$ ipython --no-banner

In [1]: import numpy as np

In [2]: from numpy import linalg as LA

In [3]: np.set_printoptions(precision=2, suppress=True, linewidth=100, legacy="1.25")

In [4]: def rd(a):
   ...:     return np.round(a, 2) + 0
   ...: 

In [5]: rng = np.random.default_rng(9)

In [6]: lab = rng.integers(0, 2, 3)

In [7]: M = (lab[:, None] == lab) * 4 + np.eye(3)

In [8]: M
Out[8]: 
array([[5., 0., 0.],
       [0., 5., 4.],
       [0., 4., 5.]])

In [9]: # splits into 2 blocks

In [10]: (LA.matrix_power((M != 0) + (M.T != 0) + np.eye(3), 3) > 0).astype(int)
Out[10]: 
array([[1, 0, 0],
       [0, 1, 1],
       [0, 1, 1]])

In [11]: M @ M
Out[11]: 
array([[25.,  0.,  0.],
       [ 0., 41., 40.],
       [ 0., 40., 41.]])

In [12]: rd(np.sort(LA.eigvals(M).real))
Out[12]: array([1., 5., 9.])

In [13]: np.flatnonzero(LA.matrix_power((M != 0) + (M.T != 0) + np.eye(3), 3)[0])
Out[13]: array([0])

In [14]: data = np.array([[0, 2, 0], [0, 0, 0], [0, 0, 0]])

In [15]: # row 0 dominates

In [16]: LA.matrix_rank(data - data[0, 0] * np.eye(3))
Out[16]: 1

In [17]: [int(LA.matrix_rank(LA.matrix_power(data, p))) for p in range(1, 4)]
Out[17]: [1, 0, 0]

In [18]: data @ data
Out[18]: 
array([[0, 0, 0],
       [0, 0, 0],
       [0, 0, 0]])

In [19]: np.argsort(-LA.norm(data, axis=0).round(6), kind="stable")[:3]
Out[19]: array([1, 0, 2])

In [20]: [round(float(x), 2) for x in LA.svd(data, compute_uv=False)[:3]]
Out[20]: [2.0, 0.0, 0.0]

In [21]: U, sig, VT = LA.svd(data)

In [22]: np.argmax(sig[:-1] / (sig[1:] + 1e-6)) + 1
Out[22]: 1

In [23]: sig
Out[23]: array([2., 0., 0.])

In [24]: M2 = U[:, :1] @ np.diag(sig[:1]) @ VT[:1]

In [25]: print(LA.matrix_rank(M2))
1

In [26]: rd(LA.norm(data - M2, 2)), sig[1]
Out[26]: (0.0, 0.0)

In [27]: print(np.abs(data - M2).max())
0.0
